In [1]: import numpy as np

In [2]: np.set_printoptions(precision=4, suppress=True, linewidth=160, sign=" ")

In [3]: mat = np.loadtxt("dump.csv", delimiter=",")

In [4]: mat
Out[4]: 
array([[ 3.49, -1.96,  3.64, -2.81,  1.1 , -1.25, -2.27, -2.93, -1.94,  0.26,  4.08,  0.81,  1.36,  2.03],
       [ 0.  ,  0.15,  1.54, -2.16,  0.5 ,  1.54,  0.23, -2.04, -0.45, -0.94, -1.77,  1.72, -0.59,  2.25],
       [-0.17,  0.27, -0.44,  0.16,  0.21,  0.48,  0.36,  0.96, -0.02, -1.37, -1.14,  0.48, -0.38, -0.89],
       [ 0.02,  0.07,  0.68, -0.97,  0.25,  0.71,  0.11, -0.85, -0.22, -0.53, -0.84,  0.81, -0.28,  0.94],
       [-1.06,  0.54, -2.2 ,  2.3 , -0.6 , -0.54,  0.6 ,  2.46,  0.86,  0.2 , -0.3 , -1.26, -0.1 , -2.32],
       [-2.48,  1.51, -1.7 ,  0.7 , -0.44,  1.88,  1.79,  0.98,  1.09, -0.96, -4.11,  0.54, -1.37, -0.21],
       [-0.28,  0.05,  0.  ,  0.05, -0.23, -0.07,  0.03, -0.47,  0.2 ,  0.83,  0.18, -0.29,  0.06,  0.54],
       [ 1.15, -0.75,  1.  , -0.5 ,  0.15, -0.9 , -0.9 , -0.9 , -0.5 ,  0.85,  2.1 , -0.3 ,  0.7 ,  0.55],
       [-1.18,  0.53, -1.92,  2.03, -0.71, -0.49,  0.57,  1.75,  0.92,  0.83, -0.18, -1.31, -0.06, -1.56]])

In [5]: M2 = mat / np.sqrt((mat ** 2).mean(axis=1, keepdims=True))

In [6]: np.linalg.matrix_rank(M2) == np.linalg.matrix_rank(mat)
Out[6]: np.True_

In [7]: M2[4]
Out[7]: array([-0.7711,  0.3928, -1.6003,  1.6731, -0.4365, -0.3928,  0.4365,  1.7895,  0.6256,  0.1455, -0.2182, -0.9165, -0.0727, -1.6876])

In [8]: np.linalg.norm(M2, axis=1)
Out[8]: array([ 3.7417,  3.7417,  3.7417,  3.7417,  3.7417,  3.7417,  3.7417,  3.7417,  3.7417])

In [9]: M = np.loadtxt("data.csv", delimiter=",")

In [10]: M
Out[10]: 
array([[-20.,  10.,   4.,  -1.,   2.],
       [-24.,   2.,   4.,   7.,  -2.],
       [-16.,  20.,   7.,  22., -10.],
       [-24.,  22.,  10.,  11.,  -2.],
       [ -4.,   7.,   0.,  11.,  -7.],
       [-21.,  13.,  -2.,   2.,  -4.],
       [ -6.,   8.,   3.,  16.,  -8.],
       [-16.,   1.,  -3.,   8.,  -7.],
       [-15.,  -2.,   0.,   5.,  -3.],
       [-22.,  10.,  11.,  14.,  -2.],
       [-20.,   5.,   1.,  -2.,   1.],
       [ -9.,  13.,  11.,  14.,  -2.],
       [-14.,  15.,  -3.,   6.,  -7.],
       [-18.,   9.,  -5.,  -6.,  -1.]])

In [11]: vec = np.array([1, -3, 1, 0, 0])

In [12]: np.sign((M @ vec).round(6))
Out[12]: array([-1., -1., -1., -1., -1., -1., -1., -1., -1., -1., -1., -1., -1., -1.])

In [13]: M @ np.ones(5)
Out[13]: array([ -5., -13.,  23.,  17.,   7., -12.,  13., -17., -15.,  11., -15.,  27.,  -3., -21.])

In [14]: M * vec
Out[14]: 
array([[-20., -30.,   4.,  -0.,   0.],
       [-24.,  -6.,   4.,   0.,  -0.],
       [-16., -60.,   7.,   0.,  -0.],
       [-24., -66.,  10.,   0.,  -0.],
       [ -4., -21.,   0.,   0.,  -0.],
       [-21., -39.,  -2.,   0.,  -0.],
       [ -6., -24.,   3.,   0.,  -0.],
       [-16.,  -3.,  -3.,   0.,  -0.],
       [-15.,   6.,   0.,   0.,  -0.],
       [-22., -30.,  11.,   0.,  -0.],
       [-20., -15.,   1.,  -0.,   0.],
       [ -9., -39.,  11.,   0.,  -0.],
       [-14., -45.,  -3.,   0.,  -0.],
       [-18., -27.,  -5.,  -0.,  -0.]])

In [15]: M @ vec
Out[15]: array([-46., -26., -69., -80., -25., -62., -27., -22.,  -9., -41., -34., -37., -62., -50.])

In [16]: M @ (2 * vec)
Out[16]: array([ -92.,  -52., -138., -160.,  -50., -124.,  -54.,  -44.,  -18.,  -82.,  -68.,  -74., -124., -100.])

In [17]: (M * vec).sum(axis=1)
Out[17]: array([-46., -26., -69., -80., -25., -62., -27., -22.,  -9., -41., -34., -37., -62., -50.])
